>>> import numpy as np
>>> import numpy.linalg as la
>>> np.set_printoptions(precision=2, suppress=True, linewidth=140)
>>> A = np.load("case5.npy")
>>> A
array([[ 10,  -1,  -2,   2,   2],
       [-10,   3,  -1,  -2,  -2],
       [ 15,   2,  -1,   1,   3],
       [-10,   2,  -2,   0,  -2],
       [ 15,   3,   1,   3,   3],
       [-15,  -2,  -3,   1,  -3],
       [ -5,  -1,   1,  -2,  -1],
       [  0,   0,  -2,   0,   0],
       [  5,   2,   3,  -3,   1]])
>>> Uu, sig, Vh = la.svd(A)
>>> vecs = Vh[:(sig > 1e-8).sum()]
>>> rng = np.random.default_rng(7413)
>>> vec = A[7] + 5 * A[4] + rng.integers(2) * np.eye(5)[3]
>>> vec
array([75., 15.,  3., 15., 15.])
>>> la.matrix_rank(np.vstack([A, vec]))
np.int64(4)
>>> round(float(la.norm(vec - vecs.T @ vecs @ vec)), 2)
0.0
>>> round(float(la.norm(A, 2) / la.norm(A)), 2)
0.96
>>> [round(float(x), 2) for x in la.svd(A, compute_uv=False)[:3]]
[32.86, 7.09, 5.46]
>>> Uu, sig, Vh = la.svd(A)
>>> sig.round(2) + 0
array([32.86,  7.09,  5.46,  2.83,  0.  ])
>>> A2 = Uu[:, :4] @ np.diag(sig[:4]) @ Vh[:4]
>>> round(float(la.norm(A - A2) / la.norm(A)), 2)
0.0
>>> A2.round(2) + 0
array([[ 10.,  -1.,  -2.,   2.,   2.],
       [-10.,   3.,  -1.,  -2.,  -2.],
       [ 15.,   2.,  -1.,   1.,   3.],
       [-10.,   2.,  -2.,   0.,  -2.],
       [ 15.,   3.,   1.,   3.,   3.],
       [-15.,  -2.,  -3.,   1.,  -3.],
       [ -5.,  -1.,   1.,  -2.,  -1.],
       [  0.,   0.,  -2.,   0.,   0.],
       [  5.,   2.,   3.,  -3.,   1.]])
>>> np.abs(A).max()
np.int64(15)
>>> A.shape
(9, 5)
>>> A - A[0]
array([[  0,   0,   0,   0,   0],
       [-20,   4,   1,  -4,  -4],
       [  5,   3,   1,  -1,   1],
       [-20,   3,   0,  -2,  -4],
       [  5,   4,   3,   1,   1],
       [-25,  -1,  -1,  -1,  -5],
       [-15,   0,   3,  -4,  -3],
       [-10,   1,   0,  -2,  -2],
       [ -5,   3,   5,  -5,  -1]])
>>> A.sum(axis=1)
array([ 11, -12,  20, -12,  25, -22,  -8,  -2,   8])
>>> A[9]
Traceback (most recent call last):
  File "<python-input-23>", line 1, in <module>
    A[9]
    ~^^^
IndexError: index 9 is out of bounds for axis 0 with size 9
>>> mat = np.loadtxt("x.csv", delimiter=",")
>>> mat
array([[ 14.,  -7.,   9.,  -8.],
       [ -7., -67.,   4.,   3.],
       [  9.,  -5.,  -9.,  -9.],
       [ -2.,  -6.,  -5.,  32.]])
>>> np.round(la.det(mat[::-1]), 2)
np.float64(470926.0)
>>> np.poly(mat)
array([     1.,     30.,  -2598.,   -591., 470926.])
>>> la.eigvals(mat)
array([-67.05, -13.03,  15.66,  34.42])
>>> np.einsum("ij,ji->", mat, mat)
np.float64(6096.0)
>>> np.kron(np.eye(2, dtype=int), mat)
array([[ 14.,  -7.,   9.,  -8.,   0.,  -0.,   0.,  -0.],
       [ -7., -67.,   4.,   3.,  -0.,  -0.,   0.,   0.],
       [  9.,  -5.,  -9.,  -9.,   0.,  -0.,  -0.,  -0.],
       [ -2.,  -6.,  -5.,  32.,  -0.,  -0.,  -0.,   0.],
       [  0.,  -0.,   0.,  -0.,  14.,  -7.,   9.,  -8.],
       [ -0.,  -0.,   0.,   0.,  -7., -67.,   4.,   3.],
       [  0.,  -0.,  -0.,  -0.,   9.,  -5.,  -9.,  -9.],
       [ -0.,  -0.,  -0.,   0.,  -2.,  -6.,  -5.,  32.]])
>>> round(la.eigvals(mat).sum().real, 2)
np.float64(-30.0)
>>> t3 = np.stack([mat, -3 * mat, mat[::-1]])
>>> (t3 @ mat.T).shape
(3, 4, 4)
>>> t3.shape
(3, 4, 4)
>>> vec = np.array([-5, -4, 7, -4])
>>> target = mat @ vec
>>> coef, lr = np.zeros(4), 1 / la.norm(mat, 2) ** 2
>>> for i in range(25):
...     coef -= lr * mat.T @ (mat @ coef - target)
...     if i % 5 == 0: print(i, round(la.norm(mat @ coef - target), 2))
... 
0 151.96
5 92.52
10 72.91
15 59.09
20 48.1
>>> np.round(la.cond(mat), 2)
np.float64(5.35)
>>> J = np.maximum(np.array([[1],
...     [0],
...     [5],
...     [2],
...     [6],
...     [1],
...     [9],
...     [0],
...     [6],
...     [3],
...     [1],
...     [6],
...     [6],
...     [1],
...     [8],
...     [0],
...     [2],
...     [0]]) @ np.array([[6, 2, 4, 4]]) + np.array([-2, -2, 1, 1]), 0)
>>> J
array([[ 4,  0,  5,  5],
       [ 0,  0,  1,  1],
       [28,  8, 21, 21],
       [10,  2,  9,  9],
       [34, 10, 25, 25],
       [ 4,  0,  5,  5],
       [52, 16, 37, 37],
       [ 0,  0,  1,  1],
       [34, 10, 25, 25],
       [16,  4, 13, 13],
       [ 4,  0,  5,  5],
       [34, 10, 25, 25],
       [34, 10, 25, 25],
       [ 4,  0,  5,  5],
       [46, 14, 33, 33],
       [ 0,  0,  1,  1],
       [10,  2,  9,  9],
       [ 0,  0,  1,  1]])
>>> # column 3 repeats column 2
>>> W2 = J[[14, 10]].astype(float)
>>> for _ in range(4):
...     idx = la.norm(J[:, None] - W2, axis=-1).argmin(axis=1)
...     W2 = np.array([J[idx == j].mean(axis=0) for j in range(2)])
... 
>>> idx
array([1, 1, 0, 1, 0, 1, 0, 1, 0, 1, 1, 0, 0, 1, 0, 1, 1, 1])
>>> np.bincount(idx)
array([ 7, 11])
